$ python3 -q
>>> import numpy as np
>>> np.set_printoptions(precision=1, suppress=True, linewidth=100)
>>> M2 = np.array([[3], [3], [-2], [3], [0], [-1], [3]])
>>> Z = np.array([[-2, -1, -3, -4]])
>>> J = M2 @ Z
>>> J
array([[ -6,  -3,  -9, -12],
       [ -6,  -3,  -9, -12],
       [  4,   2,   6,   8],
       [ -6,  -3,  -9, -12],
       [  0,   0,   0,   0],
       [  2,   1,   3,   4],
       [ -6,  -3,  -9, -12]])
>>> round(np.linalg.norm(J) ** 2 / np.linalg.norm(J, 2) ** 2, 1)
np.float64(1.0)
>>> round(np.linalg.norm(J[5], 1), 1), round(float(np.linalg.norm(J[5], np.inf)), 1)
(np.float64(10.0), 4.0)
>>> np.round(np.linalg.norm(J, 2), 1)
np.float64(35.1)
>>> np.linalg.norm(J, axis=1).argmax()
np.int64(0)
>>> left, sig, Vt = np.linalg.svd(J)
>>> V = Vt[:(sig > 1e-8).sum()]
>>> rng = np.random.default_rng(62)
>>> vec = J[0] + -1 * J[5] + rng.integers(2) * np.eye(4)[3]
>>> vec
array([ -8.,  -4., -12., -16.])
>>> np.round(V.T @ V, 1) + 0
array([[0.1, 0.1, 0.2, 0.3],
       [0.1, 0. , 0.1, 0.1],
       [0.2, 0.1, 0.3, 0.4],
       [0.3, 0.1, 0.4, 0.5]])
>>> np.linalg.cond(J) > 100
np.True_
>>> [round(float(x), 1) for x in np.linalg.svd(J, compute_uv=False)[:3]]
[35.1, 0.0, 0.0]
>>> rank = np.linalg.matrix_rank(J)
>>> rank
np.int64(1)
>>> ns = np.linalg.svd(J)[2][rank:].T
>>> [int(np.linalg.matrix_rank(np.delete(J, i, axis=0))) for i in range(7)]
[1, 1, 1, 1, 1, 1, 1]
>>> np.linalg.matrix_rank(J.T @ J), np.linalg.matrix_rank(J @ J.T)
(np.int64(1), np.int64(1))
>>> np.allclose(J @ ns, 0)
True
>>> [int(np.linalg.matrix_rank(J[:, :j + 1])) for j in range(4)]
[1, 1, 1, 1]
>>> J @ J
Traceback (most recent call last):
  File "<python-input-25>", line 1, in <module>
    J @ J
    ~~^~~
ValueError: matmul: Input operand 1 has a mismatch in its core dimension 0, with gufunc signature (n?,k),(k,m?)->(n?,m?) (size 7 is different from 4)
>>> gram = J.T @ J
>>> np.round(np.linalg.eigvalsh(gram)[::-1], 1) + 0
array([1230.,    0.,    0.,    0.])
>>> np.trace(gram), (J ** 2).sum()
(np.int64(1230), np.int64(1230))
>>> np.allclose(gram, gram.T)
True
>>> np.diag(gram)
array([164,  41, 369, 656])
>>> gram
array([[164,  82, 246, 328],
       [ 82,  41, 123, 164],
       [246, 123, 369, 492],
       [328, 164, 492, 656]])
>>> K = np.load("a.npy")
>>> K
array([[ 19.3,  12. ,  -3.2,  14. ,  -3.2,  -1.1,   6.1,  17.9],
       [  1.9,   5.9,  21. ,  -8.1,  21. ,   6.9,   2.9,   9.1],
       [-30. , -24. , -17.8, -12.1, -18.1,  -6.1, -12. , -36.1],
       [  5.1,   1.9,  -6.1,   6. ,  -6. ,  -1.9,   1. ,   2.9]])
>>> np.argsort(-np.linalg.norm(K, axis=0).round(6), kind="stable")[:3]
array([7, 0, 4])
>>> np.linalg.cond(K) > 100
np.True_
>>> left, sig, Vt = np.linalg.svd(K)
>>> sig
array([70. , 35. ,  0.3,  0.1])
>>> M2 = left[:, :2] @ np.diag(sig[:2]) @ Vt[:2]
>>> np.linalg.matrix_rank(M2)
np.int64(2)
>>> round(np.linalg.norm(K - M2, 2), 1), round(float(sig[2]), 1)
(np.float64(0.3), 0.3)
>>> np.round(np.linalg.norm(K - M2) / np.linalg.norm(K), 1)
np.float64(0.0)
>>> blk = np.stack([K, 2 * K, K[::-1]])
>>> np.linalg.matrix_rank(blk.reshape(3, -1))
np.int64(2)
>>> (blk @ K.T).shape
(3, 4, 4)
>>> blk.shape
(3, 4, 8)
>>> np.linalg.matrix_rank(blk)
array([4, 4, 4])
>>> K.ravel(order="F")
array([ 19.3,   1.9, -30. ,   5.1,  12. ,   5.9, -24. ,   1.9,  -3.2,  21. , -17.8,  -6.1,  14. ,
        -8.1, -12.1,   6. ,  -3.2,  21. , -18.1,  -6. ,  -1.1,   6.9,  -6.1,  -1.9,   6.1,   2.9,
       -12. ,   1. ,  17.9,   9.1, -36.1,   2.9])
>>> K.reshape(2, -1)
array([[ 19.3,  12. ,  -3.2,  14. ,  -3.2,  -1.1,   6.1,  17.9,   1.9,   5.9,  21. ,  -8.1,  21. ,
          6.9,   2.9,   9.1],
       [-30. , -24. , -17.8, -12.1, -18.1,  -6.1, -12. , -36.1,   5.1,   1.9,  -6.1,   6. ,  -6. ,
         -1.9,   1. ,   2.9]])
>>> K.reshape(4, 9)
Traceback (most recent call last):
  File "<python-input-49>", line 1, in <module>
    K.reshape(4, 9)
    ~~~~~~~~~^^^^^^
ValueError: cannot reshape array of size 32 into shape (4,9)
>>> blk = K.reshape(4, 2, -1)
>>> np.swapaxes(blk, 1, 2)[3]
array([[ 5.1, -6. ],
       [ 1.9, -1.9],
       [-6.1,  1. ],
       [ 6. ,  2.9]])
>>> blk.shape
(4, 2, 4)
>>> np.einsum("ihd,ihd->ih", blk, blk)
array([[ 722.7,  369.1],
       [ 545. ,  579.8],
       [1939.2, 1812. ],
       [ 102.8,   49. ]])
>>> blk.transpose(1, 0, 2)
array([[[ 19.3,  12. ,  -3.2,  14. ],
        [  1.9,   5.9,  21. ,  -8.1],
        [-30. , -24. , -17.8, -12.1],
        [  5.1,   1.9,  -6.1,   6. ]],

       [[ -3.2,  -1.1,   6.1,  17.9],
        [ 21. ,   6.9,   2.9,   9.1],
        [-18.1,  -6.1, -12. , -36.1],
        [ -6. ,  -1.9,   1. ,   2.9]]])
>>> np.einsum("ihd,jhd->hij", blk, blk).shape
(2, 4, 4)
>>> X = np.loadtxt("x.csv", delimiter=",")
>>> X.round(1) + 0
array([[-0.1,  0.2, -0.2, -0.8,  0.2, -0.1,  0.5],
       [-0.2, -0.8, -0.1, -0.3,  0.1,  0.4, -0.2],
       [ 0. , -0.3, -0.1, -0.2, -0.7, -0.6,  0.1],
       [ 0.6, -0.1,  0.5, -0.2, -0.3,  0.3,  0.3],
       [-0.4, -0.3,  0.2,  0.4,  0.1,  0. ,  0.7],
       [ 0.6, -0.3, -0.1,  0.1,  0.5, -0.5,  0.1],
       [ 0.3,  0. , -0.8,  0.2, -0.2,  0.4,  0.3]])
>>> M2 = np.array([[2, 2, 1],
...     [3, 0, 0],
...     [2, 2, 0],
...     [2, 3, 2],
...     [2, 0, 1],
...     [3, 1, 3],
...     [2, 3, 2]])
>>> M2.T @ X.T
array([[-0.1, -2.5, -4.7,  2.8,  1.4, -0.2,  0.7],
       [-1.5, -1.5, -1.3,  3. ,  3.2,  0.9,  0.9],
       [-0.7,  0.1, -2.7,  1.5,  2. , -0.2,  2.2]])
>>> np.vstack([X, M2.T]).shape
(10, 7)
>>> X @ M2
array([[-0.1, -1.5, -0.7],
       [-2.5, -1.5,  0.1],
       [-4.7, -1.3, -2.7],
       [ 2.8,  3. ,  1.5],
       [ 1.4,  3.2,  2. ],
       [-0.2,  0.9, -0.2],
       [ 0.7,  0.9,  2.2]])
